>>> import numpy as np
>>> np.set_printoptions(precision=2, suppress=True, linewidth=120, legacy="1.25")
>>> mat = np.loadtxt("x.csv", delimiter=",")
>>> print(mat)
[[0.25 0.25 0.5 ]
 [0.   0.8  0.2 ]
 [0.   0.6  0.4 ]]
>>> M2 = np.array([[-5, -4, -5], [-7, -6, -2], [0, 0, 3]])
>>> np.round(np.einsum("ik,kj->ji", mat, M2), 2) + 0
array([[-3.  , -5.6 , -4.2 ],
       [-2.5 , -4.8 , -3.6 ],
       [-0.25, -1.  ,  0.  ]])
>>> np.vstack([mat, M2.T]).shape
(6, 3)
>>> round(float(np.linalg.det(mat[::-1])), 2)
-0.05
>>> print(np.linalg.eigvals(mat))
[0.25 1.   0.2 ]
>>> np.round(np.linalg.eigvals(mat).sum().real, 2)
1.45
>>> left, s, Vt = np.linalg.svd(mat, full_matrices=False)
>>> s / s[0]
array([1.  , 0.37, 0.08])
>>> np.round(left.T @ left, 2) + 0
array([[1., 0., 0.],
       [0., 1., 0.],
       [0., 0., 1.]])
>>> P = np.triu(np.array([[2, 0, 1], [0, 0, 0], [0, 1, 2]]), 1) + np.eye(3)
>>> M2 = P @ mat @ np.linalg.inv(P)
>>> np.linalg.matrix_rank(M2)
3
>>> P @ mat - mat @ P
array([[0.  , 0.6 , 0.15],
       [0.  , 0.  , 0.  ],
       [0.  , 0.  , 0.  ]])
>>> np.poly(M2)
array([ 1.  , -1.45,  0.5 , -0.05])
>>> A = np.loadtxt("dump.csv", delimiter=",")
>>> A
array([[ 0., -1., -3.],
       [-1.,  0.,  0.],
       [-3.,  0.,  0.]])
>>> # symmetric, so the eigenvalues are real
>>> left, s, Vt = np.linalg.svd(A)
>>> vecs = Vt[:(s > 1e-8).sum()]
>>> rng = np.random.default_rng(633)
>>> x0 = A[0] + -3 * A[2] + rng.integers(2) * np.eye(3)[0]
>>> x0
array([10., -1., -3.])
>>> print(np.allclose(vecs.T @ vecs @ x0, x0))
True
>>> vecs.T @ vecs
array([[1. , 0. , 0. ],
       [0. , 0.1, 0.3],
       [0. , 0.3, 0.9]])
>>> np.linalg.matrix_rank(np.vstack([A, x0]))
2
>>> def softmax(z):
...     e = np.exp(z - z.max(axis=-1, keepdims=True))
...     return e / e.sum(axis=-1, keepdims=True)
... 
>>> softmax(A[0])
array([0.71, 0.26, 0.04])
>>> softmax(A[0] + -1)
array([0.71, 0.26, 0.04])
>>> np.round(softmax(10 * A[0]), 2) + 0
array([1., 0., 0.])
>>> softmax(A).sum(axis=1)
array([1., 1., 1.])
>>> scores = A @ A.T / np.sqrt(3)
>>> softmax(scores)[0] @ A
array([-0.01, -0.99, -2.98])
>>> np.trace(A)
0.0
>>> assert A == A.T
Traceback (most recent call last):
  File "<python-input-37>", line 1, in <module>
    assert A == A.T
           ^^^^^^^^
ValueError: The truth value of an array with more than one element is ambiguous. Use a.any() or a.all()
>>> print((A - A.T) / 2)
[[0. 0. 0.]
 [0. 0. 0.]
 [0. 0. 0.]]
>>> A @ A
array([[10.,  0.,  0.],
       [ 0.,  1.,  3.],
       [ 0.,  3.,  9.]])
>>> print(np.allclose(A, A.T))
True
>>> round(float(np.abs(np.linalg.eigvals(A)).max()), 2)
3.16
>>> (A + A.T) / 2
array([[ 0., -1., -3.],
       [-1.,  0.,  0.],
       [-3.,  0.,  0.]])
>>> X = np.load("data.npy")
>>> X
array([[ 6,  0,  0, -9,  0,  0],
       [ 0,  6,  0,  0,  0,  0],
       [ 0,  1, -6,  0,  0,  0],
       [ 5,  0,  0,  0,  0,  0],
       [ 0,  0,  0,  0, -2,  9],
       [ 0,  0,  0,  0,  1,  3]])
>>> q, R = np.linalg.qr(X)
>>> np.allclose(R.T @ R, X.T @ X)
True
>>> np.round(q.T @ q, 2) + 0
array([[1., 0., 0., 0., 0., 0.],
       [0., 1., 0., 0., 0., 0.],
       [0., 0., 1., 0., 0., 0.],
       [0., 0., 0., 1., 0., 0.],
       [0., 0., 0., 0., 1., 0.],
       [0., 0., 0., 0., 0., 1.]])
>>> print(q)
[[-0.77  0.    0.   -0.64  0.    0.  ]
 [-0.   -0.99 -0.16  0.    0.    0.  ]
 [-0.   -0.16  0.99  0.    0.    0.  ]
 [-0.64 -0.   -0.    0.77  0.    0.  ]
 [-0.   -0.   -0.   -0.   -0.89  0.45]
 [-0.   -0.   -0.   -0.    0.45  0.89]]
>>> print(np.abs(np.diag(R)))
[7.81 6.08 5.92 5.76 2.24 6.71]
>>> np.round(np.trace(q @ q.T), 2)
6.0
>>> q.shape, R.shape
((6, 6), (6, 6))
>>> R
array([[-7.81,  0.  ,  0.  ,  6.91,  0.  ,  0.  ],
       [ 0.  , -6.08,  0.99,  0.  ,  0.  ,  0.  ],
       [ 0.  ,  0.  , -5.92,  0.  ,  0.  ,  0.  ],
       [ 0.  ,  0.  ,  0.  ,  5.76,  0.  ,  0.  ],
       [ 0.  ,  0.  ,  0.  ,  0.  ,  2.24, -6.71],
       [ 0.  ,  0.  ,  0.  ,  0.  ,  0.  ,  6.71]])
